% python3 -q
>>> import numpy as np
>>> from numpy import linalg as LA
>>> np.set_printoptions(precision=2, suppress=True, linewidth=100)
>>> X = np.array([[2, 4, 8, 0, 2, 9, 6],
...     [0, 9, 0, 8, 4, 6, 2],
...     [1, 9, 3, 9, 8, 5, 4],
...     [5, 0, 1, 3, 2, 4, 7],
...     [1, 9, 3, 9, 8, 5, 4]])
>>> # row 4 repeats row 2
>>> left, sig, vt = LA.svd(X)
>>> V = vt[:(sig > 1e-8).sum()]
>>> rng = np.random.default_rng(9)
>>> vec = X[1] + 2 * X[3] + rng.integers(2) * np.eye(7)[6]
>>> vec
array([10.,  9.,  2., 14.,  8., 14., 16.])
>>> LA.matrix_rank(np.vstack([X, vec]))
np.int64(4)
>>> np.diag(V.T @ V)
array([0.35, 0.55, 0.74, 0.54, 0.61, 0.69, 0.52])
>>> np.allclose(V.T @ V @ vec, vec)
True
>>> other = X + rng.integers(-2, 3, (5, 4)) @ rng.integers(-2, 3, (4, 7))
>>> other
array([[ -1,   8,  -1,   0,   3,  -3,  19],
       [  0,  16,  -2,  12,   4,   7,   3],
       [  1,  21,   1,  16,  10,   9,   4],
       [  6,   8, -10,   2,   4,  -1,  15],
       [  0,   8,   8,  10,  13,  10,   0]])
>>> LA.matrix_rank(other - X, tol=1e-8)
np.int64(4)
>>> np.round(LA.svd(other - X, compute_uv=False), 2) + 0
array([27.11, 16.98,  5.79,  5.02,  0.  ])
>>> rk = LA.matrix_rank(X)
>>> rk
np.int64(4)
>>> N = LA.svd(X)[2][rk:].T
>>> np.allclose(X @ N, 0)
True
>>> [int(LA.matrix_rank(X[:i])) for i in range(1, len(X) + 1)]
[1, 2, 3, 4, 4]
>>> left, sig, vt = LA.svd(X)
>>> sig.round(2) + 0
array([29.51, 11.68,  6.54,  3.76,  0.  ])
>>> other = left[:, :4] @ np.diag(sig[:4]) @ vt[:4]
>>> LA.matrix_rank(other)
np.int64(4)
>>> LA.matrix_rank(X, rtol=0.05)
np.int64(4)
>>> round(float(np.abs(X - other).max()), 2)
0.0
>>> q, _ = LA.qr(np.array([[-2.1, -0.9, 0.8, 1.3, -1.8, 1.5, 0.9, -0.7],
...     [0.0, 0.3, -0.2, 0.2, 0.5, 1.3, -1.5, 1.2],
...     [-0.9, 0.9, 0.7, 2.1, 0.5, -1.2, -0.9, 0.3],
...     [0.0, -1.7, -0.3, -1.1, 2.6, -1.0, 0.3, 0.3],
...     [-2.1, 0.5, 0.8, -2.2, -1.3, 1.5, 0.3, -0.8],
...     [0.2, -0.3, 0.3, -1.0, 0.6, 1.2, 0.6, 2.0],
...     [0.4, 1.5, -0.7, -3.1, 0.8, 0.7, -0.1, -0.3],
...     [-0.5, 0.4, -1.1, 1.1, -0.9, -1.0, 0.6, 1.0]]))
>>> V, _ = LA.qr(np.array([[-0.5, -1.8, -1.1, 0.3],
...     [0.2, -0.2, -0.2, -1.2],
...     [-0.1, -0.3, -0.5, -0.1],
...     [0.4, 1.7, 0.7, -0.3]]))
>>> sig = 5 * 0.2 ** np.arange(4)
>>> F = q[:, :4] * sig @ V[:4]
>>> F.round(2) + 0
array([[ 2.53,  0.05,  0.98, -1.92],
       [-0.03,  0.1 ,  0.  , -0.02],
       [ 0.96,  0.46,  0.55, -0.83],
       [ 0.17, -0.59, -0.16,  0.03],
       [ 2.36,  0.52,  1.1 , -1.98],
       [-0.2 , -0.14, -0.08,  0.22],
       [-0.65,  0.44, -0.13,  0.27],
       [ 0.52,  0.23,  0.14, -0.57]])
>>> other = np.c_[F[:, :3] @ np.array([[-1, 3, 0], [0, 0, -3], [-3, -2, 3]]), np.array([-3, 2, 3, 3, -1, -3, -1, 3])]
>>> other
array([[-5.46,  5.64,  2.79, -3.  ],
       [ 0.03, -0.11, -0.31,  2.  ],
       [-2.62,  1.79,  0.26,  3.  ],
       [ 0.32,  0.83,  1.27,  3.  ],
       [-5.67,  4.89,  1.76, -1.  ],
       [ 0.44, -0.43,  0.19, -3.  ],
       [ 1.03, -1.69, -1.71, -1.  ],
       [-0.94,  1.27, -0.27,  3.  ]])
>>> LA.norm(LA.qr(F)[0].T @ other, axis=0) ** 2 / ((other ** 2).sum(axis=0) + 1e-12)
array([1.  , 1.  , 1.  , 0.37])
>>> np.round(LA.norm(other - F @ LA.lstsq(F, other)[0], axis=0), 2) + 0
array([0.  , 0.  , 0.  , 5.69])
>>> LA.matrix_rank(other)
np.int64(4)
